% python3 -q
>>> import numpy as np
>>> from numpy import linalg as LA
>>> np.set_printoptions(precision=2, suppress=True, linewidth=160)
>>> rng = np.random.default_rng(56)
>>> t = np.sort(rng.uniform(-2, 2, 23))
>>> M = np.c_[t, t ** 2, t ** 3] @ np.array([[0, 3, 0], [3, 3, 0], [1, 3, 0]])
>>> M
array([[  3.99, -16.24,   0.  ],
       [  3.96, -14.91,   0.  ],
       [  3.82, -12.06,   0.  ],
       [  2.6 ,  -4.5 ,   0.  ],
       [  2.17,  -3.37,   0.  ],
       [  1.87,  -2.75,   0.  ],
       [  1.57,  -2.25,   0.  ],
       [  1.09,  -1.61,   0.  ],
       [  0.86,  -1.36,   0.  ],
       [  0.77,  -1.27,   0.  ],
       [  0.39,  -0.88,   0.  ],
       [  0.1 ,   0.64,   0.  ],
       [  0.15,   0.81,   0.  ],
       [  0.43,   1.58,   0.  ],
       [  0.47,   1.7 ,   0.  ],
       [  0.62,   2.06,   0.  ],
       [  2.9 ,   6.79,   0.  ],
       [  3.15,   7.29,   0.  ],
       [  3.19,   7.39,   0.  ],
       [  8.64,  18.34,   0.  ],
       [ 10.29,  21.72,   0.  ],
       [ 18.21,  38.21,   0.  ],
       [ 18.44,  38.69,   0.  ]])
>>> Uu, s, vt = LA.svd(M)
>>> np.argmax(s[:-1] / (s[1:] + 1e-6)) + 1
np.int64(2)
>>> M2 = Uu[:, :2] @ np.diag(s[:2]) @ vt[:2]
>>> np.round(LA.norm(M - M2) / LA.norm(M), 2)
np.float64(0.0)
>>> LA.matrix_rank(M, rtol=0.05)
np.int64(2)
>>> np.round(LA.norm(M - M2, 2), 2), s[2]
(np.float64(0.0), np.float64(0.0))
>>> LA.matrix_rank(M, rtol=0.1)
np.int64(2)
>>> round(LA.norm(M, 2) / LA.norm(M), 2)
np.float64(0.97)
>>> np.argsort(-LA.norm(M, axis=0).round(6), kind="stable")[:3]
array([1, 0, 2])
>>> Uu, s, vt = LA.svd(M)
>>> vecs = vt[:(s > 1e-8).sum()]
>>> vec = M[2] + 2 * M[12] + rng.integers(2) * np.eye(3)[1]
>>> vec
array([ 4.12, -9.45,  0.  ])
>>> np.round(vecs.T @ vecs, 2) + 0
array([[1., 0., 0.],
       [0., 1., 0.],
       [0., 0., 0.]])
>>> np.round(LA.norm(vec - vecs.T @ vecs @ vec), 2)
np.float64(0.0)
>>> M2 = np.array([[2, 2, 0], [2, 1, 1], [1, 3, 3]])
>>> print(np.einsum("ij->j", M))
[89.67 83.99  0.  ]
>>> M2 @ M
Traceback (most recent call last):
  File "<python-input-24>", line 1, in <module>
    M2 @ M
    ~~~^~~
ValueError: matmul: Input operand 1 has a mismatch in its core dimension 0, with gufunc signature (n?,k),(k,m?)->(n?,m?) (size 23 is different from 3)
>>> arr = (rng.random((4, 4)) < 0.3) + np.eye(4)
>>> arr /= arr.sum(axis=1, keepdims=True)
>>> arr
array([[1., 0., 0., 0.],
       [0., 1., 0., 0.],
       [0., 0., 1., 0.],
       [0., 0., 0., 1.]])
>>> vec = np.array([1, 0, 0, 0])
>>> np.abs(LA.eigvals(arr))
array([1., 1., 1., 1.])
>>> 4 - LA.matrix_rank(arr - np.eye(4), tol=1e-8)
np.int64(4)
>>> LA.inv(arr)
array([[1., 0., 0., 0.],
       [0., 1., 0., 0.],
       [0., 0., 1., 0.],
       [0., 0., 0., 1.]])
>>> Uu, s, vt = LA.svd(arr, full_matrices=False)
>>> print(s / s[0])
[1. 1. 1. 1.]
>>> (s > 1e-8).sum()
np.int64(4)
>>> vals, vecs = LA.eigh(arr)
>>> (vals > 1e-8).sum(), (vals < -1e-8).sum()
(np.int64(4), np.int64(0))
>>> LA.eigvalsh(arr + -3 * np.eye(4))
array([-2., -2., -2., -2.])
>>> vecs @ np.diag(vals) @ vecs.T
array([[1., 0., 0., 0.],
       [0., 1., 0., 0.],
       [0., 0., 1., 0.],
       [0., 0., 0., 1.]])
>>> vals.sum(), np.trace(arr)
(np.float64(4.0), np.float64(4.0))
>>> print(vecs.T @ arr @ vecs)
[[1. 0. 0. 0.]
 [0. 1. 0. 0.]
 [0. 0. 1. 0.]
 [0. 0. 0. 1.]]
>>> q, Rm = LA.qr(arr)
>>> q.shape, Rm.shape
((4, 4), (4, 4))
>>> print(q @ Rm)
[[1. 0. 0. 0.]
 [0. 1. 0. 0.]
 [0. 0. 1. 0.]
 [0. 0. 0. 1.]]
>>> abs(Rm[0, 0]), np.round(LA.norm(arr[:, 0]), 2)
(np.float64(1.0), np.float64(1.0))
>>> print(q)
[[ 1.  0.  0.  0.]
 [-0.  1.  0.  0.]
 [-0. -0.  1.  0.]
 [-0. -0. -0.  1.]]
>>> q.T @ q
array([[1., 0., 0., 0.],
       [0., 1., 0., 0.],
       [0., 0., 1., 0.],
       [0., 0., 0., 1.]])
>>> Rm
array([[1., 0., 0., 0.],
       [0., 1., 0., 0.],
       [0., 0., 1., 0.],
       [0., 0., 0., 1.]])
>>> print(np.abs(np.diag(Rm)))
[1. 1. 1. 1.]
>>> feats = np.load("arr.npy")
>>> feats
array([[ -7.43,   1.54,   5.83],
       [ -2.59,  -4.51,  -6.24],
       [-41.37,  15.91,  -1.36],
       [ 69.97,  -0.61,   9.69],
       [ -9.81,  21.41, -16.14],
       [-20.3 , -21.95,   0.01],
       [ -1.14,  -1.14,   4.8 ],
       [ 16.84, -20.42,  14.53],
       [ 20.71,  22.77,   2.71],
       [ 23.59, -21.22,   0.86],
       [-28.8 ,  -8.35,  -7.62],
       [ -6.43, -20.25,  14.18],
       [  6.72,   3.67,  -9.79],
       [ -5.25,   2.67,  -9.93],
       [ -4.21,  12.29,   2.28],
       [ 12.57,   9.49,  12.83],
       [-55.1 ,  -3.7 ,  -5.93],
       [ 13.08,  11.11,   7.55]])
>>> Ac = feats - feats.mean(axis=0)
>>> vecs = LA.svd(Ac)[2][:2]
>>> M2 = Ac - Ac @ vecs.T @ vecs
>>> print(LA.norm(M2, axis=1).round(6).argmax())
15
>>> np.diag(vecs.T @ vecs)
array([0.98, 0.95, 0.08])
>>> print(M2.std(axis=0))
[1.09 1.65 6.86]
>>> M2 = feats + rng.integers(-2, 3, (18, 2)) @ rng.integers(-2, 3, (2, 3))
>>> print(M2)
[[-12.43  -2.46   1.83]
 [ -2.59  -4.51  -6.24]
 [-40.37  17.91   0.64]
 [ 67.97  -0.61   9.69]
 [ -7.81  21.41 -16.14]
 [-22.3  -23.95  -1.99]
 [ -5.14  -5.14   0.8 ]
 [ 17.84 -20.42  14.53]
 [ 25.71  26.77   6.71]
 [ 24.59 -21.22   0.86]
 [-32.8  -12.35 -11.62]
 [ -6.43 -20.25  14.18]
 [ 12.72   7.67  -5.79]
 [-10.25  -1.33 -13.93]
 [ -7.21  10.29   0.28]
 [ 15.57  11.49  14.83]
 [-54.1   -1.7   -3.93]
 [ 16.08  13.11   9.55]]
>>> np.round(LA.svd(M2 - feats, compute_uv=False), 2) + 0
array([20.39,  3.22,  0.  ])
>>> LA.matrix_rank(M2 - feats, tol=1e-8)
np.int64(2)
>>> G = np.cov(feats, rowvar=False)
>>> print(np.round(np.polyfit(feats[:, 0], feats[:, 1], 1), 2) + 0)
[ 0.   -0.07]
>>> print(round(np.corrcoef(feats[:, 0], feats[:, 1])[0, 1], 2))
-0.01
>>> W0 = np.array([[2, -1, -2], [0, -2, 1], [2, 2, 1]])
>>> r0 = np.array([5, 0, -1])
>>> np.convolve(W0[0], r0)
array([ 10,  -5, -12,   1,   2])
>>> np.polyval(r0, W0[0])
array([19,  4, 19])
>>> np.array([np.convolve(row, r0, "same") for row in W0])
array([[ -5, -12,   1],
       [-10,   5,   2],
       [ 10,   3,  -2]])
>>> M2 = LA.inv(W0)
>>> np.round(LA.cond(W0), 2)
np.float64(1.77)
>>> np.allclose(M2, W0.T)
False
>>> round(LA.det(W0) * LA.det(M2), 2)
np.float64(1.0)
>>> LA.inv(M2)
array([[ 2., -1., -2.],
       [ 0., -2.,  1.],
       [ 2.,  2.,  1.]])
>>> (np.abs(M2) > 1e-9).astype(int)
array([[1, 1, 1],
       [1, 1, 1],
       [1, 1, 1]])
>>> round(float(LA.slogdet(W0)[0]), 2)
-1.0
>>> np.round(W0 @ M2, 2) + 0
array([[1., 0., 0.],
       [0., 1., 0.],
       [0., 0., 1.]])
>>> vec = np.array([1, 0, 2])
>>> a = np.maximum(W0 @ vec, 0)
>>> np.maximum(W0 @ (3 * vec), 0)
array([ 0,  6, 12])
>>> W0.T @ a
array([8, 4, 6])
>>> np.tanh(W0 @ vec)
array([-0.96,  0.96,  1.  ])
>>> np.maximum(W0 @ vec, 0) - np.maximum(-W0 @ vec, 0)
array([-2,  2,  4])
>>> W0 * (a > 1e-9)[:, None]
array([[ 0,  0,  0],
       [ 0, -2,  1],
       [ 2,  2,  1]])
>>> A = np.load("dump.npy")
>>> A
array([[ 0.  , -2.17,  1.1 ],
       [-0.6 ,  0.59, -0.3 ],
       [ 0.  ,  1.79, -0.9 ],
       [-1.  , -1.8 ,  0.9 ],
       [ 0.5 , -0.6 ,  0.3 ],
       [-1.4 ,  0.62, -0.3 ],
       [-2.5 , -1.57,  0.8 ],
       [-0.2 ,  1.82, -0.9 ],
       [-0.2 ,  0.2 , -0.1 ],
       [ 0.7 ,  0.77, -0.4 ]])
>>> M2 = np.c_[A[:, :2] @ np.array([[-3, -1], [-1, 3]]), np.array([0, -1, 0, 0, 0, 0, 2, -1, 0, -2])]
>>> M2
array([[ 2.17, -6.51,  0.  ],
       [ 1.21,  2.37, -1.  ],
       [-1.79,  5.37,  0.  ],
       [ 4.8 , -4.4 ,  0.  ],
       [-0.9 , -2.3 ,  0.  ],
       [ 3.58,  3.26,  0.  ],
       [ 9.07, -2.21,  2.  ],
       [-1.22,  5.66, -1.  ],
       [ 0.4 ,  0.8 ,  0.  ],
       [-2.87,  1.61, -2.  ]])
>>> print(LA.norm(LA.qr(A)[0].T @ M2, axis=0) ** 2 / ((M2 ** 2).sum(axis=0) + 1e-12))
[1.   1.   0.47]
>>> LA.matrix_rank(M2)
np.int64(3)
>>> np.round(LA.lstsq(A, M2[:, 0])[0], 2) + 0
array([-3., -1.,  0.])
>>> print(LA.matrix_rank(np.c_[A, M2]))
4
